% python3 -q
>>> import numpy as np
>>> np.set_printoptions(precision=2, suppress=True, linewidth=160)
>>> data = np.load("arr.npy")
>>> print(data)
[[ 1.4  1.2 -1.9  1.2  1.  -0.8 -0.6 -0.1]
 [-0.4 -0.4 -0.1  1.5 -1.7  0.5  0.8  0.1]
 [-2.1  0.7  2.5 -0.1  1.3 -0.5 -0.8  0.5]
 [-1.1  2.2  0.3  0.4 -1.  -0.5 -1.1 -0.7]
 [-0.5 -0.1 -0.6  0.3 -0.4 -1.5  0.5 -0.2]
 [ 1.5 -0.1  1.8 -1.7  0.2  0.2 -0.8 -0.7]
 [ 0.3 -0.6  0.  -0.3 -1.2  1.2  0.8 -0.7]
 [ 0.2  0.6 -1.1 -1.3 -1.  -0.9  0.  -1.1]
 [-1.5  0.8 -0.2 -1.2 -1.   0.4  1.   0.2]
 [-1.9  0.4  0.2  0.8 -0.5  0.3  1.5  1.7]
 [-1.8 -0.2  0.3  0.  -0.7  0.  -1.  -0.4]
 [ 0.5 -1.5 -0.8  0.1 -0.9  0.5  0.6 -0.2]
 [ 1.1  0.5  0.2  1.9  0.7  0.4  1.5  0. ]
 [-1.9  1.3 -0.2  0.   2.2  1.6  0.3  1. ]
 [ 0.1 -1.8  0.1  0.3  1.2 -1.   2.7 -0.7]
 [-1.3  0.2 -0.4  1.5  0.8 -0.9  1.4 -2. ]
 [ 0.2  1.5  1.4  0.3  2.6 -0.4 -0.3  0.8]
 [ 0.6 -0.3  1.  -0.6  1.1  0.  -1.1 -1. ]
 [ 0.1  0.2  0.7  0.6  0.6 -0.2 -1.5  1.9]
 [ 0.   1.3  0.1 -0.4 -0.6  0.5  1.  -0.5]
 [-0.4 -0.2  0.8  0.7  0.6  1.2  0.9  1.2]
 [-0.7  0.6  0.2 -0.5  0.1 -1.4 -0.4 -0.7]
 [-1.1  1.3  0.4 -0.3 -0.5 -0.3 -1.2  0.7]
 [-2.2  1.2  0.3  0.7  1.4 -0.5 -1.8 -0.2]
 [-0.3  0.4  1.  -0.4  1.6  0.  -1.3 -0.5]
 [-0.9 -0.6 -1.2 -0.9 -1.2  0.9  0.6  1.8]
 [-0.9 -0.9 -1.5  0.2 -0.3  0.1  0.1 -0.6]
 [ 0.3 -0.4  0.8  1.   1.   0.9 -0.5  1.4]
 [ 0.   0.1  0.4  0.1 -0.1 -0.6  1.7 -0.3]
 [-0.6 -0.2  0.1  0.4 -0.8  0.3  0.9  1.1]
 [ 0.2 -0.2  2.   0.6  0.8 -0.8  1.2 -1. ]
 [ 0.6 -1.9 -0.5  0.8  0.   0.5  0.7  0.3]
 [-0.7 -1.   0.9 -0.1  0.6  1.6 -1.6 -0.5]
 [ 0.2  0.6  0.3 -0.4  0.9  0.4  0.1  0.8]
 [ 0.8 -2.  -0.2 -0.6  1.4 -0.9  1.2  0.6]
 [ 1.5  0.6  0.1 -1.   1.6 -1.5  0.4 -0.2]
 [-0.3  2.3 -1.8  0.8  0.9 -1.7 -1.5 -1.2]]
>>> C2 = np.cov(data, rowvar=False)
>>> print(np.argwhere(np.triu(np.abs(np.corrcoef(data.T)) > 0.8, 1)))
[]
>>> print(round(np.corrcoef(data[:, 2], data[:, 7])[0, 1], 2))
0.11
>>> print(np.round(np.polyfit(data[:, 2], data[:, 7], 1), 2) + 0)
[0.11 0.  ]
>>> print(np.linalg.eigvalsh(C2)[::-1])
[1.93 1.37 1.31 0.91 0.73 0.56 0.46 0.35]
